In [1]: import numpy as np

In [2]: np.set_printoptions(precision=3, suppress=True, linewidth=200)

In [3]: rd = lambda a: np.round(a, 3) + 0

In [4]: M = np.loadtxt("w.csv", delimiter=",")

In [5]: print(M)
[[  0.375  -8.968  -3.683]
 [  0.458  -8.127  -3.504]
 [ -0.021  -0.032  -0.034]
 [  1.894 -12.268  -6.722]
 [  0.     -8.364  -2.993]
 [  0.378  -0.607  -0.678]
 [  0.774  -1.207  -1.346]
 [ -0.704  -6.311  -1.391]
 [  2.489  -6.877  -5.529]
 [  0.482  -8.083  -3.546]
 [ -0.423  -3.593  -0.802]
 [  0.119  -3.293  -1.314]
 [  1.171 -10.203  -5.094]
 [ -0.089  -9.303  -3.208]
 [  1.473  -7.516  -4.498]
 [  1.465  -7.491  -4.52 ]
 [  1.173  -6.001  -3.598]
 [  0.996  -3.579  -2.493]
 [  1.911  -8.113  -5.177]
 [ -0.296  -2.701  -0.59 ]
 [  1.539  -3.305  -2.982]
 [  1.927  -8.102  -5.236]]

In [6]: Ac = M - M.mean(axis=0)

In [7]: left, s, VT = np.linalg.svd(Ac, full_matrices=False)

In [8]: print(rd((s ** 2).sum() ** 2 / (s ** 4).sum()))
1.201

In [9]: print(rd(VT[0] * np.sign(VT[0, np.abs(VT[0]).argmax()])))
[-0.117  0.88   0.46 ]

In [10]: print(np.searchsorted(np.cumsum(s ** 2) / (s ** 2).sum(), 0.9) + 1)
1

In [11]: print(rd(s ** 2 / (s ** 2).sum()))
[0.908 0.092 0.   ]

In [12]: print(np.abs(left[:, 0]).argmax())
3

In [13]: print(rd(s))
[17.033  5.429  0.094]

In [14]: basis = M[[14, 3]].astype(float)

In [15]: for _ in range(3):
    ...:     idx = np.linalg.norm(M[:, None] - basis, axis=-1).argmin(axis=1)
    ...:     basis = np.array([M[idx == j].mean(axis=0) for j in range(2)])
    ...: 

In [16]: print(idx)
[1 1 0 1 1 0 0 0 1 1 0 0 1 1 1 1 0 0 1 0 0 1]

In [17]: print(np.abs(basis[1] - basis[0]).argmax())
1

In [18]: Ac = M - M.mean(axis=0)

In [19]: evecs = np.linalg.svd(Ac)[2][:2]

In [20]: other = Ac - Ac @ evecs.T @ evecs

In [21]: print(rd((Ac @ evecs.T).std(axis=0)))
[3.632 1.158]

In [22]: print(rd(np.linalg.norm(other) / np.linalg.norm(Ac)))
0.005

In [23]: print(rd(np.diag(evecs.T @ evecs)))
[0.435 0.95  0.615]

In [24]: A = np.load("layer9.npy")

In [25]: print(rd(A))
[[ 0.458 -0.458 -0.196]
 [-0.458  0.458  0.196]
 [-0.196  0.196  0.084]]

In [26]: other = A / np.linalg.norm(A, axis=1, keepdims=True)

In [27]: gram = other @ other.T

In [28]: print(np.degrees(np.arccos(np.clip(gram[2, 0], -1, 1))))
180.0

In [29]: print((np.abs(gram) > 0.9).astype(int))
[[1 1 1]
 [1 1 1]
 [1 1 1]]

In [30]: print((gram - 2 * np.eye(3)).round(6).argmax(axis=1))
[0 2 1]

In [31]: print(rd(gram[2]))
[-1.  1.  1.]

In [32]: print(np.argwhere(np.triu(np.abs(gram) > 0.95, 1)))
[[0 1]
 [0 2]
 [1 2]]

In [33]: print(rd(np.linalg.norm(other, axis=1)))
[1. 1. 1.]
